% ipython --no-banner

In [1]: import numpy as np

In [2]: from numpy import linalg as LA

In [3]: np.set_printoptions(precision=2, suppress=True, linewidth=100, sign=" ")

In [4]: def tidy(a):
   ...:     return np.round(a, 2) + 0
   ...: 

In [5]: W0 = np.loadtxt("mat.csv", delimiter=",")

In [6]: W0
Out[6]: 
array([[-0.28, -1.5 , -0.8 , -0.5 ,  0.1 ],
       [-8.65,  0.8 ,  0.3 ,  0.6 ,  2.9 ],
       [ 3.29,  2.  ,  1.1 ,  0.  , -1.1 ],
       [ 0.62,  0.2 , -1.2 , -1.7 , -0.2 ],
       [-2.7 , -1.1 ,  0.  ,  0.4 ,  0.9 ],
       [-0.28, -1.7 ,  1.4 ,  1.1 ,  0.1 ],
       [ 4.52,  0.4 , -0.8 , -0.7 , -1.5 ],
       [-1.22, -1.3 , -1.  ,  0.2 ,  0.4 ],
       [-3.  ,  0.3 ,  0.9 , -0.6 ,  1.  ],
       [ 2.41,  1.3 , -0.3 , -1.3 , -0.8 ],
       [ 0.57, -0.3 ,  0.2 , -0.6 , -0.2 ],
       [ 3.31,  0.8 , -0.9 , -0.4 , -1.1 ],
       [ 2.69,  0.7 ,  2.1 , -0.8 , -0.9 ],
       [ 3.3 ,  0.6 , -1.4 , -0.5 , -1.1 ],
       [ 4.51,  1.3 , -0.2 ,  1.1 , -1.5 ],
       [-2.71,  1.  , -1.2 ,  0.8 ,  0.9 ],
       [-0.57, -0.7 , -0.7 ,  1.3 ,  0.2 ]])

In [7]: P = W0 @ LA.solve(W0.T @ W0, W0.T)

In [8]: tidy(P @ W0[:, 0])
Out[8]: 
array([-0.28, -8.65,  3.29,  0.62, -2.7 , -0.28,  4.52, -1.22, -3.  ,  2.41,  0.57,  3.31,  2.69,
        3.3 ,  4.51, -2.71, -0.57])

In [9]: Ac = (W0 - W0.mean(axis=0)) / W0.std(axis=0)

In [10]: tidy(Ac.std(axis=0))
Out[10]: array([ 1.,  1.,  1.,  1.,  1.])

In [11]: b = LA.lstsq(np.delete(Ac, 0, axis=1), Ac[:, 0])[0]

In [12]: tidy(b)
Out[12]: array([ 0.,  0.,  0., -1.])

In [13]: tidy(1 - np.var(Ac[:, 0] - np.delete(Ac, 0, axis=1) @ b))
Out[13]: np.float64(1.0)

In [14]: feats = np.load("sample19.npy")

In [15]: feats
Out[15]: 
array([[-6.96,  0.5 ,  4.54,  4.45,  1.24, -0.21, -0.61, -2.98],
       [ 0.88,  3.89,  0.  , -4.82, -0.54, -2.19,  0.53,  7.45],
       [ 5.63,  3.14, -2.53,  1.88,  5.15,  4.65,  0.24,  0.56],
       [-5.04, -0.11, -1.68,  4.31, -1.19,  0.01,  2.29, -6.83],
       [ 1.65, -0.16, -6.43,  3.79, -0.42, -4.36, -4.11,  2.35],
       [ 6.34,  1.86, -0.19,  0.76,  2.39, -7.07, -0.28, -0.17],
       [ 4.17, -5.52,  0.73,  0.35,  4.51, -2.36, -3.18,  3.93],
       [-2.1 ,  1.74, -2.81,  6.86,  1.64,  1.81, -3.45, -4.45],
       [ 6.91, -0.03,  3.05, -1.09, -0.89,  2.11,  4.73, -3.76],
       [-2.36,  5.84,  6.52,  0.37, -2.77, -2.9 ,  0.22, -1.2 ],
       [-4.28, -1.2 ,  5.54, -0.37, -5.19, -2.56, -3.73,  1.43],
       [ 4.38, -3.24, -5.04, -3.34,  2.2 ,  3.88, -1.59, -3.36],
       [ 3.37,  5.6 , -5.14,  2.41, -1.68,  4.56,  1.01,  0.73],
       [ 4.27, -2.33, -7.67, -3.18,  0.51,  1.65, -1.82,  1.  ],
       [ 0.05, -5.06,  4.77, -0.1 , -3.68, -3.81, -3.19,  3.65],
       [-0.57,  7.68, -0.69, -4.51, -1.95,  0.84,  0.55,  3.87],
       [ 1.96, -4.83, -6.54, -2.99, -1.44,  3.45,  0.57,  2.6 ],
       [ 0.27,  1.68, -2.55,  0.69,  3.26, -1.6 ,  1.08, -8.71],
       [ 2.63, -2.6 , -3.22,  1.87,  0.15, -6.39,  0.45, -5.6 ],
       [ 2.42, -6.07,  2.8 , -0.19, -2.41,  0.51, -6.57,  0.46],
       [ 1.44,  1.77,  0.4 , -0.98, -2.72,  4.39,  1.06, -8.12],
       [-3.63, -0.67,  2.26, -1.29, -1.78,  0.67, -4.  ,  7.74],
       [ 0.87, -4.63,  0.18,  7.31,  0.17,  0.24,  4.92, -0.31],
       [-0.48, -5.76,  2.36,  3.01, -3.02, -2.08, -6.21, -0.04],
       [-1.26, -0.88, -1.24,  9.4 , -0.45, -2.66,  0.7 ,  0.18],
       [-1.8 , -6.58, -3.65, -1.69, -0.03,  1.92, -5.2 , -2.58],
       [ 4.03,  3.79, -1.38,  1.1 , -0.13, -8.  ,  0.13, -1.49],
       [ 4.98,  3.32, -1.73, -4.57,  2.72,  1.53, -5.48, -0.74],
       [-0.46,  0.97, -2.91,  4.02, -3.49,  5.48, -4.75,  3.06],
       [-3.04,  5.66, -2.44,  2.15, -3.97, -0.62,  2.19,  5.22],
       [-5.87, -4.97,  0.32, -2.85, -1.08,  4.27,  0.36,  3.62],
       [ 4.26, -3.  , -3.02,  4.11,  2.77,  0.58,  5.96, -1.81],
       [-3.97, -2.6 , -0.52,  3.19,  3.06,  5.81,  3.24,  3.65],
       [ 1.43, -2.84, -1.63,  2.87, -1.11, -5.66, -4.83,  4.72],
       [-3.05, -7.41, -2.39,  2.47,  3.67, -2.57, -0.81,  1.8 ],
       [ 1.01, -4.46,  0.92,  1.05,  7.23,  1.12,  3.3 , -3.58],
       [-5.46, -0.31,  3.6 , -1.05, -3.69, -0.54, -6.37, -1.26],
       [ 8.64,  0.58,  1.78, -2.33,  0.23,  0.92,  2.27, -3.22],
       [ 5.29,  0.54, -3.71, -2.38,  1.09,  4.18,  3.75, -4.43],
       [ 3.12, -1.77, -5.35, -2.35,  7.05,  0.95, -0.45,  1.47],
       [ 0.7 , -7.58, -0.84, -1.33,  3.67, -4.86,  1.05, -1.2 ]])

In [16]: vec = np.array([-3, -1, -3, -4, 1, 3, -5, 5])

In [17]: rhs = feats @ vec

In [18]: LA.solve(feats, rhs)
LinAlgError: Last 2 dimensions of the array must be square


In [19]: tidy(LA.pinv(feats) @ feats)
Out[19]: 
array([[ 1.,  0.,  0.,  0.,  0.,  0.,  0.,  0.],
       [ 0.,  1.,  0.,  0.,  0.,  0.,  0.,  0.],
       [ 0.,  0.,  1.,  0.,  0.,  0.,  0.,  0.],
       [ 0.,  0.,  0.,  1.,  0.,  0.,  0.,  0.],
       [ 0.,  0.,  0.,  0.,  1.,  0.,  0.,  0.],
       [ 0.,  0.,  0.,  0.,  0.,  1.,  0.,  0.],
       [ 0.,  0.,  0.,  0.,  0.,  0.,  1.,  0.],
       [ 0.,  0.,  0.,  0.,  0.,  0.,  0.,  1.]])

In [20]: tidy(LA.solve(feats.T @ feats, feats.T @ rhs))
Out[20]: array([-3., -1., -3., -4.,  1.,  3., -5.,  5.])

In [21]: tidy(LA.lstsq(feats, rhs)[0])
Out[21]: array([-3., -1., -3., -4.,  1.,  3., -5.,  5.])

In [22]: rng = np.random.default_rng(407)

In [23]: rhs = rhs + 0.05 * rng.normal(size=41)

In [24]: tidy(rhs)
Out[24]: 
array([-22.26,  40.24,   0.79, -43.78,  18.18, -41.63,  22.42, -12.35, -62.52, -38.36,  11.76,
        23.61,   0.71,  44.74,  10.17,  31.33,  49.56, -48.09, -52.39,  25.47, -38.82,  68.89,
       -53.12,   9.64, -40.22,  48.37, -48.4 ,  36.24,  45.13,  11.52,  61.08, -51.48,  25.84,
        21.64,  22.81, -29.38,  30.35, -46.98, -22.89,  37.33,  -8.76])

In [25]: b, *_ = LA.lstsq(feats, rhs)

In [26]: [round(float(LA.norm(LA.solve(feats.T @ feats + lam * np.eye(8), feats.T @ rhs))), 2) for lam in (0, 1, 10, 100)]
Out[26]: [9.75, 9.73, 9.56, 8.22]

In [27]: tidy(LA.norm(rhs - feats @ b))
Out[27]: np.float64(0.3)
